% python3 -q
>>> import numpy as np
>>> import numpy.linalg as la
>>> np.set_printoptions(precision=3, suppress=True, linewidth=200, floatmode="fixed")
>>> J = np.loadtxt("layer11.csv", delimiter=",")
>>> J
array([[ 1.824,  1.588, -0.817,  0.651,  0.260,  0.439, -0.118,  0.746, -0.569,  0.944,  0.937,  0.121],
       [ 1.480, -1.153, -0.141, -0.577, -1.374, -0.821,  0.743,  0.435, -0.882,  0.763, -0.773, -2.182],
       [ 1.159, -0.154, -0.733, -0.164,  0.463,  2.275, -1.053, -0.035,  1.906, -0.537,  1.064, -2.037],
       [ 0.122,  1.141,  0.855,  0.208, -0.827, -0.363, -1.243, -0.220,  0.980,  0.636, -1.840,  0.441],
       [-1.577, -1.591,  0.708, -0.203, -1.088, -0.261, -0.732,  1.253,  1.468,  1.301,  0.176,  0.955],
       [-1.346,  0.850,  0.229, -1.930,  1.565,  1.454,  1.298,  0.679, -0.486,  1.478, -0.389, -0.736],
       [-0.014,  0.041, -1.250, -1.288,  1.069, -0.205,  0.504,  2.247,  1.779, -1.491, -0.062,  0.581],
       [ 1.436, -0.516, -0.127, -0.121,  0.604,  0.321,  1.306, -1.331,  1.877,  0.704,  0.858, -0.030]])
>>> def softmax(z):
...     e = np.exp(z - z.max(axis=-1, keepdims=True))
...     return e / e.sum(axis=-1, keepdims=True)
... 
>>> np.round(softmax(10 * J[5]), 3) + 0
array([0.000, 0.000, 0.000, 0.000, 0.550, 0.181, 0.038, 0.000, 0.000, 0.230, 0.000, 0.000])
>>> softmax(J[5] + 4)
array([0.010, 0.094, 0.051, 0.006, 0.192, 0.172, 0.147, 0.079, 0.025, 0.176, 0.027, 0.019])
>>> att = J @ J.T / np.sqrt(12)
>>> softmax(att).round(6).argmax(axis=1)
array([0, 1, 2, 3, 4, 5, 6, 7])
>>> T = np.stack([J, 4 * J, J[::-1]])
>>> T.shape
(3, 8, 12)
>>> O, _ = la.qr(np.array([[-1.9, -0.5], [-0.3, -1.1], [0.1, 0.3], [0.0, 1.0], [0.0, -1.3]]))
>>> data = O @ O.T
>>> data
array([[ 0.981,  0.109, -0.039,  0.045, -0.059],
       [ 0.109,  0.286, -0.078, -0.263,  0.342],
       [-0.039, -0.078,  0.021,  0.070, -0.091],
       [ 0.045, -0.263,  0.070,  0.265, -0.344],
       [-0.059,  0.342, -0.091, -0.344,  0.447]])
>>> U, sv, Vh = la.svd(data, full_matrices=False)
>>> np.round(sv / sv[0], 3) + 0
array([1.000, 1.000, 0.000, 0.000, 0.000])
>>> U.shape, sv.shape, Vh.shape
((5, 5), (5,), (5, 5))
>>> np.round(U.T @ U, 3) + 0
array([[1.000, 0.000, 0.000, 0.000, 0.000],
       [0.000, 1.000, 0.000, 0.000, 0.000],
       [0.000, 0.000, 1.000, 0.000, 0.000],
       [0.000, 0.000, 0.000, 1.000, 0.000],
       [0.000, 0.000, 0.000, 0.000, 1.000]])
>>> np.round(np.sqrt((sv ** 2).sum()), 3), round(la.norm(data), 3)
(np.float64(1.414), np.float64(1.414))
>>> np.round(U.T @ data @ Vh.T, 3) + 0
array([[1.000, 0.000, 0.000, 0.000, 0.000],
       [0.000, 1.000, 0.000, 0.000, 0.000],
       [0.000, 0.000, 0.000, 0.000, 0.000],
       [0.000, 0.000, 0.000, 0.000, 0.000],
       [0.000, 0.000, 0.000, 0.000, 0.000]])
